$ python -q
>>> import numpy as np
>>> np.set_printoptions(precision=3, suppress=True, linewidth=100)
>>> K = np.loadtxt("case7.csv", delimiter=",")
>>> K
array([[0.5, 0. , 0.5, 0. ],
       [0. , 1. , 0. , 0. ],
       [0. , 0.5, 0.5, 0. ],
       [0.5, 0. , 0. , 0.5]])
>>> np.linalg.norm(K, axis=1)
array([0.707, 1.   , 0.707, 0.707])
>>> round(float(np.linalg.norm(K, "nuc")), 3)
2.834
>>> round(np.linalg.norm(K[0] - K[1]), 3)
np.float64(1.225)
>>> K[0] @ K[1]
np.float64(0.0)
>>> W0 = np.diag(np.array([0, 3, -5])) + 2 * np.eye(3, k=1) + 2 * np.eye(3, k=-1)
>>> W0
array([[ 0.,  2.,  0.],
       [ 2.,  3.,  2.],
       [ 0.,  2., -5.]])
>>> # symmetric
>>> x0 = np.array([-1, -3, -1])
>>> target = W0 @ x0
>>> target
array([ -6., -13.,  -1.])
>>> np.linalg.solve(W0, target)
array([-1., -3., -1.])
>>> np.linalg.solve(W0, target + W0[:, 1])
array([-1., -2., -1.])
>>> np.linalg.solve(W0, W0[:, 2])
array([0., 0., 1.])
>>> vals, evecs = np.linalg.eigh(W0)
>>> x0 = np.array([0, 2, 2])
>>> (np.sign(evecs[:, -1].round(6)) == np.sign(evecs[0, -1].round(6))).astype(int)
array([1, 1, 1])
>>> x0 @ W0 @ x0 / (x0 @ x0), round(vals[0], 3), round(float(vals[-1]), 3)
(np.float64(1.0), np.float64(-5.514), 4.348)
>>> data = np.load("block2.npy")
>>> data
array([[ 0.3,  1.2, -1.8],
       [ 0. ,  2. ,  1. ],
       [ 1. , -0.9,  2. ]])
>>> O, r_ = np.linalg.qr(data)
>>> r_
array([[-1.044,  0.517, -1.398],
       [ 0.   , -2.446,  0.506],
       [ 0.   ,  0.   ,  2.455]])
>>> O @ r_
array([[ 0.3,  1.2, -1.8],
       [ 0. ,  2. ,  1. ],
       [ 1. , -0.9,  2. ]])
>>> round(np.trace(O @ O.T), 3)
np.float64(3.0)
>>> np.abs(np.diag(r_))
array([1.044, 2.446, 2.455])
>>> O.shape, r_.shape
((3, 3), (3, 3))
>>> O = data.astype(float).copy()
>>> for j in range(3):
...     O[:, j] -= O[:, :j] @ (O[:, :j].T @ O[:, j])
...     O[:, j] /= np.linalg.norm(O[:, j])
... 
>>> np.round(O.T @ data, 3) + 0
array([[ 1.044, -0.517,  1.398],
       [ 0.   ,  2.446, -0.506],
       [ 0.   ,  0.   ,  2.455]])
>>> np.round(O.T @ O, 3) + 0
array([[1., 0., 0.],
       [0., 1., 0.],
       [0., 0., 1.]])
>>> O
array([[ 0.287,  0.551, -0.783],
       [ 0.   ,  0.818,  0.576],
       [ 0.958, -0.165,  0.235]])
>>> np.linalg.matrix_power(data, 2)
array([[-1.71,  4.38, -2.94],
       [ 1.  ,  3.1 ,  4.  ],
       [ 2.3 , -2.4 ,  1.3 ]])
>>> np.round(np.linalg.det(data), 3)
np.float64(6.27)
>>> np.allclose(data, data.T)
False
>>> round(float(np.abs(np.linalg.eigvals(data)).max()), 3)
1.868
>>> (data + data.T) / 2
array([[ 0.3 ,  0.6 , -0.4 ],
       [ 0.6 ,  2.  ,  0.05],
       [-0.4 ,  0.05,  2.  ]])
>>> W2 = np.array([[0.9, 0.6, 0.9], [-0.9, -0.3, -0.4]])
>>> rng = np.random.default_rng(48979)
>>> F = np.array([[-9, 1],
...     [5, 4],
...     [2, 8],
...     [2, -2],
...     [6, -4],
...     [1, 3],
...     [2, 3],
...     [4, 7],
...     [4, 1],
...     [-7, -4],
...     [3, 1],
...     [9, -3],
...     [-5, 6],
...     [1, 3],
...     [3, -1],
...     [9, -4],
...     [5, 0],
...     [7, 5],
...     [5, 3]]) @ W2 + 0.05 * rng.normal(size=(19, 3))
>>> F
array([[-8.988, -5.722, -8.533],
       [ 0.877,  1.884,  2.895],
       [-5.424, -1.183, -1.452],
       [ 3.594,  1.742,  2.606],
       [ 8.998,  4.771,  7.086],
       [-1.713, -0.416, -0.422],
       [-0.97 ,  0.193,  0.609],
       [-2.654,  0.304,  0.782],
       [ 2.582,  2.1  ,  3.159],
       [-2.716, -3.044, -4.694],
       [ 1.753,  1.498,  2.326],
       [10.796,  6.313,  9.369],
       [-9.909, -4.716, -6.941],
       [-1.759, -0.269, -0.338],
       [ 3.714,  2.149,  2.994],
       [11.671,  6.667,  9.757],
       [ 4.463,  2.97 ,  4.508],
       [ 1.847,  2.679,  4.353],
       [ 1.823,  2.115,  3.367]])
>>> labels = F[:, 2] > np.median(F[:, 2])
>>> u = F[labels].mean(axis=0) - F[~labels].mean(axis=0)
>>> ((F - F.mean(axis=0)) @ u > 0).astype(int)
array([0, 1, 0, 1, 1, 0, 0, 0, 1, 0, 1, 1, 0, 0, 1, 1, 1, 1, 1])
>>> np.argsort(-np.abs(u).round(6), kind="stable")
array([0, 2, 1])
>>> O, r_ = np.linalg.qr(F)
>>> O.shape, r_.shape
((19, 3), (3, 3))
>>> np.abs(np.diag(r_))
array([25.048,  4.297,  0.416])
>>> np.round(abs(r_[0, 0]), 3), round(float(np.linalg.norm(F[:, 0])), 3)
(np.float64(25.048), 25.048)
>>> np.trace(O @ O.T)
np.float64(3.0)
>>> r_
array([[25.048, 13.891, 20.484],
       [ 0.   , -4.297, -7.068],
       [ 0.   ,  0.   , -0.416]])
>>> np.allclose(r_.T @ r_, F.T @ F)
True
>>> O @ r_
array([[-8.988, -5.722, -8.533],
       [ 0.877,  1.884,  2.895],
       [-5.424, -1.183, -1.452],
       [ 3.594,  1.742,  2.606],
       [ 8.998,  4.771,  7.086],
       [-1.713, -0.416, -0.422],
       [-0.97 ,  0.193,  0.609],
       [-2.654,  0.304,  0.782],
       [ 2.582,  2.1  ,  3.159],
       [-2.716, -3.044, -4.694],
       [ 1.753,  1.498,  2.326],
       [10.796,  6.313,  9.369],
       [-9.909, -4.716, -6.941],
       [-1.759, -0.269, -0.338],
       [ 3.714,  2.149,  2.994],
       [11.671,  6.667,  9.757],
       [ 4.463,  2.97 ,  4.508],
       [ 1.847,  2.679,  4.353],
       [ 1.823,  2.115,  3.367]])
>>> out = np.c_[F[:, :1] @ np.array([[-1]]), np.array([0, 0, 1, 2, 3, 0, 1, 3, 1, 0, 0, 0, 1, 1, 0, 2, 3, 1, 0])]
>>> out
array([[  8.988,   0.   ],
       [ -0.877,   0.   ],
       [  5.424,   1.   ],
       [ -3.594,   2.   ],
       [ -8.998,   3.   ],
       [  1.713,   0.   ],
       [  0.97 ,   1.   ],
       [  2.654,   3.   ],
       [ -2.582,   1.   ],
       [  2.716,   0.   ],
       [ -1.753,   0.   ],
       [-10.796,   0.   ],
       [  9.909,   1.   ],
       [  1.759,   1.   ],
       [ -3.714,   0.   ],
       [-11.671,   2.   ],
       [ -4.463,   3.   ],
       [ -1.847,   1.   ],
       [ -1.823,   0.   ]])
>>> np.linalg.norm(np.linalg.qr(F)[0].T @ out, axis=0) ** 2 / ((out ** 2).sum(axis=0) + 1e-12)
array([1.   , 0.334])
>>> np.round(np.linalg.norm(out - F @ np.linalg.lstsq(F, out)[0], axis=0), 3) + 0
array([0.   , 5.227])
>>> np.linalg.matrix_rank(out)
np.int64(2)
>>> M = np.load("w.npy")
>>> M
array([[ 4.,  0.,  0.],
       [ 0., -2., -1.],
       [ 0., -3., -2.]])
>>> U, sigma, vt = np.linalg.svd(M)
>>> np.argmax(sigma[:-1] / (sigma[1:] + 1e-6)) + 1
np.int64(2)
>>> sigma
array([4.236, 4.   , 0.236])
>>> out = U[:, :2] @ np.diag(sigma[:2]) @ vt[:2]
>>> np.linalg.matrix_rank(out)
np.int64(2)
>>> np.sort(np.abs(np.linalg.eigvals(M)))
array([0.268, 3.732, 4.   ])
>>> np.linalg.matrix_power(M, 2)
array([[16.,  0.,  0.],
       [ 0.,  7.,  4.],
       [ 0., 12.,  7.]])
>>> round(np.linalg.det(M), 3)
np.float64(4.0)
>>> np.trace(M)
np.float64(0.0)
>>> round(np.abs(np.linalg.eigvals(M)).max(), 3)
np.float64(4.0)
>>> (M - M.T) / 2
array([[ 0.,  0.,  0.],
       [ 0.,  0.,  1.],
       [ 0., -1.,  0.]])
>>> np.allclose(M @ M.T, M.T @ M)
False
>>> np.abs(np.linalg.svd(M)[2][-1])
array([0.   , 0.526, 0.851])
>>> np.round(np.linalg.norm(M, 2) / np.linalg.norm(M), 3)
np.float64(0.726)
>>> [round(float(x), 3) for x in np.linalg.svd(M, compute_uv=False)[:3]]
[4.236, 4.0, 0.236]
